>>> import numpy as np
>>> import numpy.linalg as la
>>> np.set_printoptions(suppress=True, linewidth=100)
>>> tidy = lambda a: np.round(a, 2) + 0
>>> other = np.array([[0.6], [0.4], [-1.4], [0.4], [-0.6]])
>>> C = np.array([[-0.4, -0.1, 0.9]])
>>> E = other @ C
>>> tidy(E)
array([[-0.24, -0.06,  0.54],
       [-0.16, -0.04,  0.36],
       [ 0.56,  0.14, -1.26],
       [-0.16, -0.04,  0.36],
       [ 0.24,  0.06, -0.54]])
>>> rng = np.random.default_rng(4208)
>>> other = E + rng.integers(-2, 3, (5, 1)) @ rng.integers(-2, 3, (1, 3))
>>> tidy(other)
array([[ 1.76, -2.06, -3.46],
       [-2.16,  1.96,  4.36],
       [-0.44,  1.14,  0.74],
       [-1.16,  0.96,  2.36],
       [ 0.24,  0.06, -0.54]])
>>> print(np.abs(other - E).sum(axis=1))
[8. 8. 4. 4. 0.]
>>> def softmax(z):
...     e = np.exp(z - z.max(axis=-1, keepdims=True))
...     return e / e.sum(axis=-1, keepdims=True)
... 
>>> tidy(softmax(E[0] + 4))
array([0.23, 0.27, 0.5 ])
>>> tidy(softmax(E[0]))
array([0.23, 0.27, 0.5 ])
>>> tidy(softmax(E).sum(axis=1))
array([1., 1., 1., 1., 1.])
>>> S = E @ E.T / np.sqrt(3)
>>> tidy(softmax(S + np.triu(np.full(S.shape, -np.inf), 1)))
array([[1.  , 0.  , 0.  , 0.  , 0.  ],
       [0.51, 0.49, 0.  , 0.  , 0.  ],
       [0.14, 0.17, 0.69, 0.  , 0.  ],
       [0.28, 0.27, 0.18, 0.27, 0.  ],
       [0.15, 0.16, 0.3 , 0.16, 0.23]])
>>> softmax(S).round(6).argmax(axis=1)
array([0, 0, 2, 0, 2])
>>> tidy(la.norm(E, 2) / la.norm(E))
np.float64(1.0)
>>> [round(float(x), 2) for x in la.svd(E, compute_uv=False)[:3]]
[1.71, 0.0, 0.0]
>>> print(np.argsort(-la.norm(E, axis=0).round(6), kind="stable")[:3])
[2 0 1]
>>> la.matrix_rank(E, rtol=0.1)
np.int64(1)
>>> M = np.load("a.npy")
>>> M
array([[ 1.77,  7.77,  2.75, -2.6 , -4.71],
       [ 4.08,  3.02,  5.4 , -6.34,  2.21],
       [-7.88,  2.54,  2.4 ,  1.11, -4.94],
       [ 1.12, -1.47, -9.69, -1.26,  1.01],
       [-2.9 ,  3.3 , -7.05, -1.54, -5.35],
       [-1.82, -1.4 , -1.48, -7.51,  6.02],
       [ 4.35,  9.  ,  0.15,  0.33, -0.03],
       [ 2.52, -5.85,  4.19, -6.42, -0.78],
       [ 6.2 , -5.34,  1.18,  4.7 ,  3.09],
       [-6.85,  7.15, -1.01,  0.25, -0.97],
       [ 3.69, -1.04,  4.58,  2.81, -7.51],
       [-1.12, -1.51, -0.59,  0.64,  9.78],
       [-6.15, -1.01,  4.01,  6.61, -1.18],
       [ 3.56,  4.  , -7.34,  0.49, -4.14],
       [ 5.42,  5.4 , -4.86, -0.8 ,  4.15],
       [-1.94, -1.  , -8.34,  3.  ,  4.09],
       [-5.37,  4.78, -2.98, -5.32, -3.35],
       [-1.43, -6.56,  3.3 ,  2.86, -5.98],
       [-2.68, -3.72, -5.97,  6.53,  0.87],
       [ 4.16,  6.55,  3.17, -5.21, -1.61],
       [-6.03, -3.71,  1.83,  6.59,  1.78],
       [-4.2 ,  2.34, -1.87,  4.18,  7.48],
       [ 4.26,  0.98,  4.45,  7.61, -1.79],
       [ 4.64, -1.02, -1.31, -7.72,  4.02],
       [ 2.79,  6.05,  6.08,  0.23, -4.3 ],
       [ 3.37,  4.82,  2.94, -7.15,  2.35],
       [-6.25,  1.95, -0.85, -4.93, -5.66],
       [ 2.44, -2.43, -4.12,  8.26, -1.73],
       [-3.38, -7.89, -4.62,  0.14, -2.23],
       [ 3.03, -6.34, -5.34, -3.71,  2.89],
       [ 4.81,  0.34,  3.18, -0.37, -8.16],
       [ 3.37,  1.9 ,  1.14,  7.17,  5.69],
       [ 3.16, -4.84, -1.29,  8.05,  0.09],
       [ 0.14, -0.73, -0.44,  6.8 ,  7.28],
       [ 4.12, -5.48,  0.47,  7.16,  1.24]])
>>> proj = M @ la.solve(M.T @ M, M.T)
>>> np.trace(proj)
np.float64(5.0)
>>> tidy(np.diag(proj))
array([0.11, 0.13, 0.15, 0.17, 0.17, 0.15, 0.16, 0.18, 0.13, 0.16, 0.14, 0.15, 0.15, 0.22, 0.17,
       0.13, 0.12, 0.15, 0.11, 0.1 , 0.14, 0.16, 0.14, 0.14, 0.12, 0.11, 0.13, 0.14, 0.15, 0.16,
       0.15, 0.15, 0.11, 0.13, 0.11])
>>> O, Rm = la.qr(M)
>>> tidy(abs(Rm[0, 0])), tidy(la.norm(M[:, 0]))
(np.float64(24.48), np.float64(24.48))
>>> print(O.shape, Rm.shape)
(35, 5) (5, 5)
>>> print(tidy(Rm))
[[-24.48  -0.6   -3.72   1.25  -2.19]
 [  0.   -26.64  -3.05   8.98   4.01]
 [  0.     0.   -24.29  -0.2    5.59]
 [  0.     0.     0.    28.42   0.94]
 [  0.     0.     0.     0.    25.19]]
>>> evals, evecs = la.eig(Rm)
>>> tidy(np.sort(la.eigvals(Rm @ Rm)))
array([590.09, 599.28, 634.67, 709.57, 807.72])
>>> Xs = M - M.mean(axis=0)
>>> evecs = la.svd(Xs)[2][:1]
>>> other = Xs - Xs @ evecs.T @ evecs
>>> tidy(other.std(axis=0))
array([4.09, 3.11, 3.96, 2.95, 4.07])
>>> tidy(la.norm(other) / la.norm(Xs))
np.float64(0.82)
>>> tidy(np.diag(evecs.T @ evecs))
array([0.01, 0.33, 0.05, 0.51, 0.1 ])
>>> x = np.array([-1, 3, -3, -5, -3])
>>> y = M @ x
>>> print(tidy(la.lstsq(M, y)[0]))
[-1.  3. -3. -5. -3.]
>>> tidy(la.solve(M.T @ M, M.T @ y))
array([-1.,  3., -3., -5., -3.])
>>> y = y + 0.1 * rng.normal(size=35)
>>> tidy(y)
array([ 40.43,  13.86,  17.74,  26.68,  57.82,  21.57,  20.59,   1.68, -58.38,  32.95, -12.26,
       -34.34, -38.41,  40.32,  16.97,  -3.2 ,  65.41, -24.59, -25.94,  36.84, -48.94, -26.46,
       -47.28,  22.97,   8.92,  31.16,  56.44, -33.45,  -0.33,   3.72,  12.85, -53.87, -54.38,
       -56.93, -61.45])
>>> b, *_ = la.lstsq(M, y)
>>> tidy(b)
array([-1.  ,  3.01, -3.  , -5.  , -3.  ])
>>> tidy(la.norm(y - M @ b))
np.float64(0.62)
>>> tidy(M.T @ (y - M @ b))
array([0., 0., 0., 0., 0.])
>>> print([round(float(la.norm(la.solve(M.T @ M + lam * np.eye(5), M.T @ y))), 2) for lam in (0, 1, 10, 100)])
[7.28, 7.27, 7.19, 6.49]
>>> mat = np.load("run4.npy")
>>> mat
array([[ 4,  5,  6],
       [ 7,  8,  9],
       [10, 11, 12],
       [13, 14, 15],
       [16, 17, 18]])
>>> la.cond(mat) > 100
np.True_
>>> Uu, sigma, VT = la.svd(mat)
>>> print(tidy(sigma))
[45.76  1.14  0.  ]
>>> other = Uu[:, :2] @ np.diag(sigma[:2]) @ VT[:2]
>>> tidy(la.norm(mat - other, 2)), tidy(sigma[2])
(np.float64(0.0), np.float64(0.0))
>>> tidy(np.abs(mat - other).max())
np.float64(0.0)
